$ ipython --no-banner

In [1]: import numpy as np

In [2]: np.set_printoptions(precision=2, suppress=True, linewidth=140)

In [3]: rd = lambda a: np.round(a, 2) + 0

In [4]: mat = np.load("w.npy")

In [5]: print(mat)
[[ 5  5  5]
 [ 5 10 10]
 [ 5 10 15]]

In [6]: evals, vecs = np.linalg.eigh(mat)

In [7]: vec = np.array([0, 8, 3])

In [8]: print(np.abs(mat).sum(axis=1).max(), rd(np.abs(evals).max()))
30 25.24

In [9]: print(rd(vecs * np.sqrt(evals) @ vecs.T))
[[1.95 0.87 0.67]
 [0.87 2.62 1.54]
 [0.67 1.54 3.49]]

In [10]: print(rd(vecs * np.abs(evals) @ vecs.T))
[[ 5.  5.  5.]
 [ 5. 10. 10.]
 [ 5. 10. 15.]]

In [11]: print(vec @ mat @ vec)
1255

In [12]: T = np.stack([mat, 5 * mat, mat[::-1]])

In [13]: print(rd(np.linalg.det(T)))
[  125. 15625.  -125.]

In [14]: print(np.linalg.matrix_rank(T.reshape(3, -1)))
2

In [15]: print((T @ mat.T).shape)
(3, 3, 3)

In [16]: evals, vecs = np.linalg.eig(mat)

In [17]: print(rd(np.prod(evals)))
125.0

In [18]: print(rd(np.sort(np.linalg.eigvals(np.linalg.inv(mat)))))
[0.04 0.31 0.65]

In [19]: print(rd(np.sort(np.linalg.eigvals(mat.T))))
[ 1.54  3.22 25.24]

In [20]: Q, vecs = np.linalg.qr(mat[:, :1])[0], np.linalg.qr(mat[:, 1:])[0]

In [21]: sigma = np.linalg.svd(Q.T @ vecs, compute_uv=False)

In [22]: print(rd(np.linalg.norm(Q @ Q.T - vecs @ vecs.T, 2)))
1.0

In [23]: print(rd(np.degrees(np.arccos(sigma.clip(0, 1)))))
[14.96]

In [24]: rng = np.random.default_rng(912)

In [25]: th = rng.uniform(0, 2 * np.pi, 18)

In [26]: Q, _ = np.linalg.qr(np.array([[0.1, -0.6], [0.0, -0.4], [-1.1, 2.5]]))

In [27]: arr = 10 * np.c_[np.cos(th), np.sin(th)] @ Q.T

In [28]: print(rd(arr))
[[-0.54  0.39  9.98]
 [-6.83 -7.27  0.63]
 [-6.22 -6.21  4.77]
 [ 5.69  5.51 -6.11]
 [-1.33 -0.46  9.9 ]
 [ 2.88  3.94  8.73]
 [-2.61 -3.67 -8.93]
 [ 5.25  6.2   5.83]
 [-3.03 -4.09 -8.6 ]
 [-6.71 -6.94  2.61]
 [-4.73 -5.73 -6.7 ]
 [ 6.16  6.12 -4.96]
 [ 6.47  6.56 -3.9 ]
 [ 4.21  3.72 -8.27]
 [-6.64 -7.29 -1.68]
 [-6.24 -7.03 -3.41]
 [ 2.48  1.73 -9.53]
 [ 5.83  6.71  4.58]]

In [29]: z = arr[:, 1] > np.median(arr[:, 1])

In [30]: u = arr[z].mean(axis=0) - arr[~z].mean(axis=0)

In [31]: print(rd(u))
[9.2  9.95 0.86]

In [32]: print((((arr - arr.mean(axis=0)) @ u > 0) == z).mean())
1.0

In [33]: dist = np.linalg.norm(arr[:, None] - arr[None], axis=-1)

In [34]: print(dist.shape)
(18, 18)

In [35]: print(np.flatnonzero(dist[9] < dist.mean() / 2))
[ 1  2  9 14 15]

In [36]: print(rd(dist[:5, :5]))
[[ 0.   13.63 10.15 17.99  1.16]
 [13.63  0.    4.32 19.12 12.75]
 [10.15  4.32  0.   19.94  9.13]
 [17.99 19.12 19.94  0.   18.47]
 [ 1.16 12.75  9.13 18.47  0.  ]]

In [37]: Z = arr[[2, 1]].astype(float)

In [38]: for _ in range(6):
    ...:     z = np.linalg.norm(arr[:, None] - Z, axis=-1).argmin(axis=1)
    ...:     Z = np.array([arr[z == j].mean(axis=0) for j in range(2)])
    ...: 

In [39]: print(z)
[0 1 0 1 0 0 1 0 1 1 1 1 1 1 1 1 1 0]

In [40]: print(np.bincount(z))
[ 6 12]

In [41]: print(np.abs(Z[1] - Z[0]).argmax())
2

In [42]: print(rd(Z[1] - Z[0]))
[ -1.96  -3.3  -12.2 ]
